$ python3 -q
>>> import numpy as np
>>> import numpy.linalg as la
>>> np.set_printoptions(suppress=True, linewidth=200)
>>> m1 = np.load("w.npy")
>>> print(m1)
[[0 0 1 1 0 0 0 1]
 [0 0 0 0 0 0 1 0]
 [1 0 0 1 0 0 0 1]
 [1 0 1 0 0 0 0 1]
 [0 0 0 0 0 0 1 0]
 [0 0 0 0 0 0 0 0]
 [0 1 0 0 1 0 0 0]
 [1 0 1 1 0 0 0 0]]
>>> print(np.allclose(m1 @ m1.T, m1.T @ m1))
True
>>> print(np.allclose(m1, m1.T))
True
>>> print(la.matrix_power(m1, 4))
[[21  0 20 20  0  0  0 20]
 [ 0  2  0  0  2  0  0  0]
 [20  0 21 20  0  0  0 20]
 [20  0 20 21  0  0  0 20]
 [ 0  2  0  0  2  0  0  0]
 [ 0  0  0  0  0  0  0  0]
 [ 0  0  0  0  0  0  4  0]
 [20  0 20 20  0  0  0 21]]
>>> print(np.round(np.sort(np.abs(la.eigvals(m1))), 4) + 0)
[0.     0.     1.     1.     1.     1.4142 1.4142 3.    ]
>>> print(np.flatnonzero(la.matrix_power((m1 != 0) + (m1.T != 0) + np.eye(8), 8)[0]))
[0 2 3 7]
>>> print(np.round(np.sort(la.eigvals(m1).real), 4) + 0)
[-1.4142 -1.     -1.     -1.      0.      0.      1.4142  3.    ]
>>> print(m1 @ m1)
[[3 0 2 2 0 0 0 2]
 [0 1 0 0 1 0 0 0]
 [2 0 3 2 0 0 0 2]
 [2 0 2 3 0 0 0 2]
 [0 1 0 0 1 0 0 0]
 [0 0 0 0 0 0 0 0]
 [0 0 0 0 0 0 2 0]
 [2 0 2 2 0 0 0 3]]
>>> print((la.matrix_power((m1 != 0) + (m1.T != 0) + np.eye(8), 8) > 0).astype(int))
[[1 0 1 1 0 0 0 1]
 [0 1 0 0 1 0 1 0]
 [1 0 1 1 0 0 0 1]
 [1 0 1 1 0 0 0 1]
 [0 1 0 0 1 0 1 0]
 [0 0 0 0 0 1 0 0]
 [0 1 0 0 1 0 1 0]
 [1 0 1 1 0 0 0 1]]
>>> U, sig, vt = la.svd(m1)
>>> print(sig.round(4) + 0)
[3.     1.4142 1.4142 1.     1.     1.     0.     0.    ]
>>> Y = U[:, :6] @ np.diag(sig[:6]) @ vt[:6]
>>> print(round(float(np.abs(m1 - Y).max()), 4))
0.0
>>> print(la.matrix_rank(Y))
6
>>> print(round(la.norm(m1 - Y, 2), 4), round(sig[6], 4))
0.0 0.0
>>> ev, evecs = la.eigh(m1)
>>> x0 = np.array([1, 2, 2, 1, 2, 0, 2, 1])
>>> print(np.round(evecs * np.abs(ev) @ evecs.T, 4) + 0)
[[1.5    0.     0.5    0.5    0.     0.     0.     0.5   ]
 [0.     0.7071 0.     0.     0.7071 0.     0.     0.    ]
 [0.5    0.     1.5    0.5    0.     0.     0.     0.5   ]
 [0.5    0.     0.5    1.5    0.     0.     0.     0.5   ]
 [0.     0.7071 0.     0.     0.7071 0.     0.     0.    ]
 [0.     0.     0.     0.     0.     0.     0.     0.    ]
 [0.     0.     0.     0.     0.     0.     1.4142 0.    ]
 [0.5    0.     0.5    0.5    0.     0.     0.     1.5   ]]
>>> print(np.round(la.eigvalsh(m1[1:, 1:]), 4) + 0)
[-1.4142 -1.     -1.      0.      0.      1.4142  2.    ]
>>> print(round(float(x0 @ m1 @ x0 / (x0 @ x0)), 4), round(float(ev[0]), 4), np.round(ev[-1], 4))
1.7895 -1.4142 3.0
>>> print(np.round(evecs * np.maximum(ev, 0) @ evecs.T, 4) + 0)
[[0.75   0.     0.75   0.75   0.     0.     0.     0.75  ]
 [0.     0.3536 0.     0.     0.3536 0.     0.5    0.    ]
 [0.75   0.     0.75   0.75   0.     0.     0.     0.75  ]
 [0.75   0.     0.75   0.75   0.     0.     0.     0.75  ]
 [0.     0.3536 0.     0.     0.3536 0.     0.5    0.    ]
 [0.     0.     0.     0.     0.     0.     0.     0.    ]
 [0.     0.5    0.     0.     0.5    0.     0.7071 0.    ]
 [0.75   0.     0.75   0.75   0.     0.     0.     0.75  ]]
>>> J = 0.9 ** np.abs(np.subtract.outer(np.arange(8), np.arange(8)))
>>> print(J.round(4))
[[1.     0.9    0.81   0.729  0.6561 0.5905 0.5314 0.4783]
 [0.9    1.     0.9    0.81   0.729  0.6561 0.5905 0.5314]
 [0.81   0.9    1.     0.9    0.81   0.729  0.6561 0.5905]
 [0.729  0.81   0.9    1.     0.9    0.81   0.729  0.6561]
 [0.6561 0.729  0.81   0.9    1.     0.9    0.81   0.729 ]
 [0.5905 0.6561 0.729  0.81   0.9    1.     0.9    0.81  ]
 [0.5314 0.5905 0.6561 0.729  0.81   0.9    1.     0.9   ]
 [0.4783 0.5314 0.5905 0.6561 0.729  0.81   0.9    1.    ]]
>>> Y = J / la.norm(J, axis=1, keepdims=True)
>>> gram = Y @ Y.T
>>> print(gram[1].round(4))
[0.9965 1.     0.9952 0.9831 0.9655 0.9448 0.9241 0.9084]
>>> print((gram - 2 * np.eye(8)).round(6).argmax(axis=1))
[1 0 1 2 5 6 7 6]
>>> Q, evecs = la.qr(J[:, :1])[0], la.qr(J[:, 1:])[0]
>>> sig = la.svd(Q.T @ evecs, compute_uv=False)
>>> print(sig.round(4))
[0.9977]
>>> print((sig > 0.9).sum())
1
>>> print(la.matrix_rank(m1, rtol=0.1))
6
>>> print([round(float(x), 4) for x in la.svd(m1, compute_uv=False)[:3]])
[3.0, 1.4142, 1.4142]
>>> print(la.cond(m1) > 100)
True
>>> W0 = np.load("m.npy")
>>> print(W0)
[[ 4  5  6  7  8  9 10 11 12 13]
 [14 15 16 17 18 19 20 21 22 23]
 [24 25 26 27 28 29 30 31 32 33]
 [34 35 36 37 38 39 40 41 42 43]]
>>> print(np.argsort(-la.norm(W0, axis=0).round(6), kind="stable")[:3])
[9 8 7]
>>> print(np.round(la.norm(W0), 4))
165.5899
>>> print(W0.sum(axis=1))
[ 85 185 285 385]
>>> print(W0 - W0[0])
[[ 0  0  0  0  0  0  0  0  0  0]
 [10 10 10 10 10 10 10 10 10 10]
 [20 20 20 20 20 20 20 20 20 20]
 [30 30 30 30 30 30 30 30 30 30]]
>>> print(np.unravel_index(np.abs(W0).argmax(), W0.shape))
(np.int64(3), np.int64(9))
>>> print(np.round(la.svd(W0, compute_uv=False), 4) + 0)
[165.4077   7.7658   0.       0.    ]
>>> print(np.count_nonzero(W0))
40
>>> la.rank(W0)
Traceback (most recent call last):
  File "<python-input-47>", line 1, in <module>
    la.rank(W0)
    ^^^^^^^
AttributeError: module 'numpy.linalg' has no attribute 'rank'
>>> print(np.diff(W0, axis=0))
[[10 10 10 10 10 10 10 10 10 10]
 [10 10 10 10 10 10 10 10 10 10]
 [10 10 10 10 10 10 10 10 10 10]]
>>> print(la.matrix_rank(W0))
2
